$ ipython --no-banner

In [1]: import numpy as np

In [2]: from numpy import linalg as LA

In [3]: np.set_printoptions(precision=3, suppress=True, linewidth=100)

In [4]: data = np.loadtxt("out6.csv", delimiter=",")

In [5]: data
Out[5]: 
array([[1., 4.],
       [0., 5.]])

In [6]: # triangular, det is the product of the diagonal

In [7]: t = np.radians(157)

In [8]: Rm = np.eye(2)

In [9]: Rm[0, 0] = Rm[1, 1] = np.cos(t)

In [10]: Rm[0, 1], Rm[1, 0] = -np.sin(t), np.sin(t)

In [11]: Rm
Out[11]: 
array([[-0.921, -0.391],
       [ 0.391, -0.921]])

In [12]: out = data @ Rm.T

In [13]: np.allclose(data @ data.T, out @ out.T)
Out[13]: True

In [14]: out
Out[14]: 
array([[-2.483, -3.291],
       [-1.954, -4.603]])

In [15]: LA.svd(data, compute_uv=False), LA.svd(out, compute_uv=False)
Out[15]: (array([6.434, 0.777]), array([6.434, 0.777]))

In [16]: np.sort(np.abs(LA.eigvals(out)))
Out[16]: array([0.795, 6.291])

In [17]: (out - out.T) / 2
Out[17]: 
array([[ 0.   , -0.669],
       [ 0.669,  0.   ]])

In [18]: round(float(LA.det(out)), 3)
Out[18]: 5.0

In [19]: LA.matrix_power(out, 4)
Out[19]: 
array([[ 481.553,  937.791],
       [ 556.658, 1085.35 ]])

In [20]: round(np.abs(LA.eigvals(out)).max(), 3)
Out[20]: np.float64(6.291)

In [21]: np.allclose(out @ out.T, out.T @ out)
Out[21]: False

In [22]: rng = np.random.default_rng(72213)

In [23]: labels = rng.permutation(2)

In [24]: labels
Out[24]: array([0, 1])

In [25]: out = data[labels][:, labels]

In [26]: np.diag(out)
Out[26]: array([1., 5.])

In [27]: np.sort(np.abs(LA.eigvals(out)))
Out[27]: array([1., 5.])

In [28]: np.trace(out)
Out[28]: np.float64(6.0)

In [29]: out
Out[29]: 
array([[1., 4.],
       [0., 5.]])

In [30]: M = np.load("block2.npy")

In [31]: M
Out[31]: 
array([[-0.49 , -1.603,  0.1  ],
       [-0.356, -1.153, -0.136],
       [-1.909, -5.605, -0.037],
       [ 0.698,  2.266, -0.009],
       [-1.463, -4.384, -0.061],
       [-0.178, -0.353, -0.221],
       [-0.715, -2.001, -0.042],
       [-0.598, -1.989,  0.082],
       [-0.177, -0.065, -0.138],
       [-0.236, -0.65 ,  0.071],
       [ 0.862,  2.642, -0.008],
       [-2.592, -8.016,  0.14 ],
       [ 0.008,  0.325,  0.044],
       [-0.341, -0.921, -0.095],
       [ 1.482,  4.4  ,  0.061],
       [-0.293, -0.871, -0.072],
       [-0.476, -1.127, -0.037],
       [ 1.04 ,  3.448,  0.088],
       [-0.905, -2.771, -0.073],
       [-0.694, -2.331,  0.1  ]])

In [32]: # column 1 dominates

In [33]: out = np.c_[M[:, :2] @ np.array([[-1, 0], [-2, -1]]), np.array([-2, -2, 2, -1, -2, -1, -1, -1, -2, 1, 1, -1, -1, 2, -2, 1, 1, -2, 1, -2])]

In [34]: out
Out[34]: 
array([[  3.696,   1.603,  -2.   ],
       [  2.662,   1.153,  -2.   ],
       [ 13.119,   5.605,   2.   ],
       [ -5.23 ,  -2.266,  -1.   ],
       [ 10.231,   4.384,  -2.   ],
       [  0.884,   0.353,  -1.   ],
       [  4.717,   2.001,  -1.   ],
       [  4.576,   1.989,  -1.   ],
       [  0.307,   0.065,  -2.   ],
       [  1.536,   0.65 ,   1.   ],
       [ -6.146,  -2.642,   1.   ],
       [ 18.624,   8.016,  -1.   ],
       [ -0.658,  -0.325,  -1.   ],
       [  2.183,   0.921,   2.   ],
       [-10.282,  -4.4  ,  -2.   ],
       [  2.035,   0.871,   1.   ],
       [  2.73 ,   1.127,   1.   ],
       [ -7.936,  -3.448,  -2.   ],
       [  6.447,   2.771,   1.   ],
       [  5.356,   2.331,  -2.   ]])

In [35]: LA.norm(LA.qr(M)[0].T @ out, axis=0) ** 2 / ((out ** 2).sum(axis=0) + 1e-12)
Out[35]: array([1.   , 1.   , 0.028])

In [36]: np.round(LA.lstsq(M, out[:, 0])[0], 3) + 0
Out[36]: array([-1., -2.,  0.])

In [37]: LA.matrix_rank(np.c_[M, out])
Out[37]: np.int64(4)

In [38]: LA.matrix_rank(out)
Out[38]: np.int64(3)

In [39]: J = np.load("m.npy")

In [40]: J
Out[40]: 
array([[ 0.743, -0.429, -0.257, -0.086, -0.086, -0.429],
       [-0.429,  0.286, -0.429, -0.143, -0.143, -0.714],
       [-0.257, -0.429,  0.743, -0.086, -0.086, -0.429],
       [-0.086, -0.143, -0.086,  0.971, -0.029, -0.143],
       [-0.086, -0.143, -0.086, -0.029,  0.971, -0.143],
       [-0.429, -0.714, -0.429, -0.143, -0.143,  0.286]])

In [41]: # equal to its transpose

In [42]: gram = np.cov(M, rowvar=False)

In [43]: gram.shape
Out[43]: (3, 3)

In [44]: np.round(np.corrcoef(M[:, 2], M[:, 1])[0, 1], 3)
Out[44]: np.float64(-0.044)

In [45]: gram
Out[45]: 
array([[ 0.916,  2.817, -0.001],
       [ 2.817,  8.695, -0.012],
       [-0.001, -0.012,  0.009]])

In [46]: np.argwhere(np.triu(np.abs(np.corrcoef(M.T)) > 0.8, 1))
Out[46]: array([[0, 1]])

In [47]: np.median(M, axis=0)
Out[47]: array([-0.349, -1.024, -0.023])

In [48]: out = np.array([[1, 3, 0], [3, 1, 1], [3, 3, 3]])

In [49]: gram @ out
Out[49]: 
array([[ 9.363,  5.561,  2.813],
       [28.866, 17.109,  8.658],
       [-0.011,  0.011,  0.015]])

In [50]: np.einsum("ik,kj->ji", gram, out)
Out[50]: 
array([[ 9.363, 28.866, -0.011],
       [ 5.561, 17.109,  0.011],
       [ 2.813,  8.658,  0.015]])

In [51]: W1 = np.array([[0, -6, 1],
    ...:     [0, 9, 0],
    ...:     [-3, 9, 3],
    ...:     [-9, 8, -2],
    ...:     [-9, 9, 3],
    ...:     [-5, -7, 4]])

In [52]: c = np.array([5, 4, 4])

In [53]: act = np.maximum(J @ W1 + c, 0)

In [54]: LA.matrix_rank(act)
Out[54]: np.int64(3)

In [55]: (act > 0).mean(axis=0)
Out[55]: array([0.667, 0.667, 0.833])

In [56]: (act > 0).astype(int)
Out[56]: 
array([[1, 0, 1],
       [1, 1, 0],
       [1, 1, 1],
       [0, 1, 1],
       [0, 1, 1],
       [1, 0, 1]])

In [57]: Z = np.array([[-5, -5], [-2, -2], [3, -1]])

In [58]: (act @ Z).round(6).argmax(axis=1)
Out[58]: array([0, 0, 0, 0, 0, 0])

In [59]: out = LA.inv(J)

In [60]: np.allclose(out, J.T)
Out[60]: True

In [61]: LA.det(J) * out
Out[61]: 
array([[-0.743,  0.429,  0.257,  0.086,  0.086,  0.429],
       [ 0.429, -0.286,  0.429,  0.143,  0.143,  0.714],
       [ 0.257,  0.429, -0.743,  0.086,  0.086,  0.429],
       [ 0.086,  0.143,  0.086, -0.971,  0.029,  0.143],
       [ 0.086,  0.143,  0.086,  0.029, -0.971,  0.143],
       [ 0.429,  0.714,  0.429,  0.143,  0.143, -0.286]])

In [62]: labels = rng.permutation(6)

In [63]: out = J[:, labels] * rng.choice([-1, 1], 6)

In [64]: out
Out[64]: 
array([[ 0.743, -0.086,  0.257, -0.429,  0.086,  0.429],
       [-0.429, -0.143,  0.429, -0.714,  0.143, -0.286],
       [-0.257, -0.086, -0.743, -0.429,  0.086,  0.429],
       [-0.086, -0.029,  0.086, -0.143, -0.971,  0.143],
       [-0.086,  0.971,  0.086, -0.143,  0.029,  0.143],
       [-0.429, -0.143,  0.429,  0.286,  0.143,  0.714]])

In [65]: U, _, Vh = LA.svd(J.T @ out)

In [66]: np.round(LA.lstsq(J, out)[0], 3) + 0
Out[66]: 
array([[ 1.,  0.,  0.,  0.,  0.,  0.],
       [ 0.,  0.,  0.,  0.,  0., -1.],
       [ 0.,  0., -1.,  0.,  0.,  0.],
       [ 0.,  0.,  0.,  0., -1.,  0.],
       [ 0.,  1.,  0.,  0.,  0.,  0.],
       [ 0.,  0.,  0.,  1.,  0.,  0.]])
